$ python -q
>>> import numpy as np
>>> np.set_printoptions(precision=4, suppress=True, linewidth=100, floatmode="fixed")
>>> K = np.load("mat.npy")
>>> print(K)
[[4 2 2 0 1 1 2]
 [2 0 1 4 2 3 1]
 [2 1 4 1 2 5 3]
 [0 4 1 0 6 2 4]
 [1 2 2 6 2 3 0]
 [1 3 5 2 3 0 3]
 [2 1 3 4 0 3 6]]
>>> vals, vecs = np.linalg.eigh(K)
>>> print(vals)
[-7.0486 -4.0288 -1.2281  2.8451  3.6219  5.4008 16.4376]
>>> print(np.linalg.svd(K, compute_uv=False))
[16.4376  7.0486  5.4008  4.0288  3.6219  2.8451  1.2281]
>>> print(np.linalg.eigvalsh(K @ K))
[  1.5081   8.0947  13.1184  16.2313  29.1691  49.6833 270.1951]
>>> print(np.round(vecs @ np.diag(vals) @ vecs.T, 4) + 0)
[[4.0000 2.0000 2.0000 0.0000 1.0000 1.0000 2.0000]
 [2.0000 0.0000 1.0000 4.0000 2.0000 3.0000 1.0000]
 [2.0000 1.0000 4.0000 1.0000 2.0000 5.0000 3.0000]
 [0.0000 4.0000 1.0000 0.0000 6.0000 2.0000 4.0000]
 [1.0000 2.0000 2.0000 6.0000 2.0000 3.0000 0.0000]
 [1.0000 3.0000 5.0000 2.0000 3.0000 0.0000 3.0000]
 [2.0000 1.0000 3.0000 4.0000 0.0000 3.0000 6.0000]]
>>> print(np.abs(vecs[:, -1]).round(6).argmax())
6
>>> print(np.round(vecs.T @ vecs, 4) + 0)
[[1.0000 0.0000 0.0000 0.0000 0.0000 0.0000 0.0000]
 [0.0000 1.0000 0.0000 0.0000 0.0000 0.0000 0.0000]
 [0.0000 0.0000 1.0000 0.0000 0.0000 0.0000 0.0000]
 [0.0000 0.0000 0.0000 1.0000 0.0000 0.0000 0.0000]
 [0.0000 0.0000 0.0000 0.0000 1.0000 0.0000 0.0000]
 [0.0000 0.0000 0.0000 0.0000 0.0000 1.0000 0.0000]
 [0.0000 0.0000 0.0000 0.0000 0.0000 0.0000 1.0000]]
>>> print(np.abs(vecs[:, -1]))
[0.2530 0.2982 0.4278 0.3936 0.3646 0.3993 0.4656]
>>> x0 = np.array([6, 8, 5, 5, 4, 2, 7])
>>> y = K @ x0
>>> beta, lr = np.zeros(7), 1 / np.linalg.norm(K, 2) ** 2
>>> for i in range(15):
...     beta -= lr * K.T @ (K @ beta - y)
...     if i % 5 == 0: print(i, round(np.linalg.norm(K @ beta - y), 4))
... 
0 20.6402
5 14.2171
10 11.072
>>> print(beta)
[4.4861 5.5872 6.0774 4.4978 5.1316 3.1183 6.9571]
>>> x0 = np.array([5, 1, -2, -8, -6, 5, -5])
>>> y = K @ x0
>>> print(y)
[  7 -26  -7 -44 -42 -51 -42]
>>> print(np.linalg.solve(K, 5 * y))
[ 25.0000   5.0000 -10.0000 -40.0000 -30.0000  25.0000 -25.0000]
>>> print(np.round(np.linalg.solve(K, K[:, 4]), 4) + 0)
[0.0000 0.0000 0.0000 0.0000 1.0000 0.0000 0.0000]
>>> m1 = np.load("arr.npy")
>>> print(m1)
[[-6 -6  0  0]
 [ 3  3  0  0]
 [-5 -5  0  0]
 [-4 -4  0  0]
 [ 3  3  0  0]
 [ 2  2  0  0]
 [ 9  9  0  0]
 [-8 -8  0  0]
 [-8 -8  0  0]
 [-1 -1  0  0]
 [-1 -1  0  0]]
>>> print(np.linalg.matrix_rank(m1, rtol=0.1))
1
>>> print(np.linalg.cond(m1) > 100)
True
>>> print(np.argsort(-np.linalg.norm(m1, axis=0).round(6), kind="stable")[:3])
[0 1 2]
>>> left, sig, Vh = np.linalg.svd(m1)
>>> print(np.argmax(sig[:-1] / (sig[1:] + 1e-6)) + 1)
1
>>> print(sig.round(4) + 0)
[24.8998  0.0000  0.0000  0.0000]
>>> other = left[:, :1] @ np.diag(sig[:1]) @ Vh[:1]
>>> print(np.linalg.matrix_rank(m1, rtol=0.05))
1
>>> print(np.linalg.matrix_rank(other))
1
>>> left, sig, Vh = np.linalg.svd(m1, full_matrices=False)
>>> print(np.abs(Vh[0]))
[0.7071 0.7071 0.0000 0.0000]
>>> print(np.cumsum(sig ** 2) / np.sum(sig ** 2))
[1.0000 1.0000 1.0000 1.0000]
>>> print(np.round(left.T @ m1 @ Vh.T, 4) + 0)
[[24.8998  0.0000  0.0000  0.0000]
 [ 0.0000  0.0000  0.0000  0.0000]
 [ 0.0000  0.0000  0.0000  0.0000]
 [ 0.0000  0.0000  0.0000  0.0000]]
>>> print(np.round(sig / sig[0], 4) + 0)
[1.0000 0.0000 0.0000 0.0000]
>>> print(np.round(np.sqrt((sig ** 2).sum()), 4), round(float(np.linalg.norm(m1)), 4))
24.8998 24.8998
>>> print(np.round(left.T @ left, 4) + 0)
[[1.0000 0.0000 0.0000 0.0000]
 [0.0000 1.0000 0.0000 0.0000]
 [0.0000 0.0000 1.0000 0.0000]
 [0.0000 0.0000 0.0000 1.0000]]
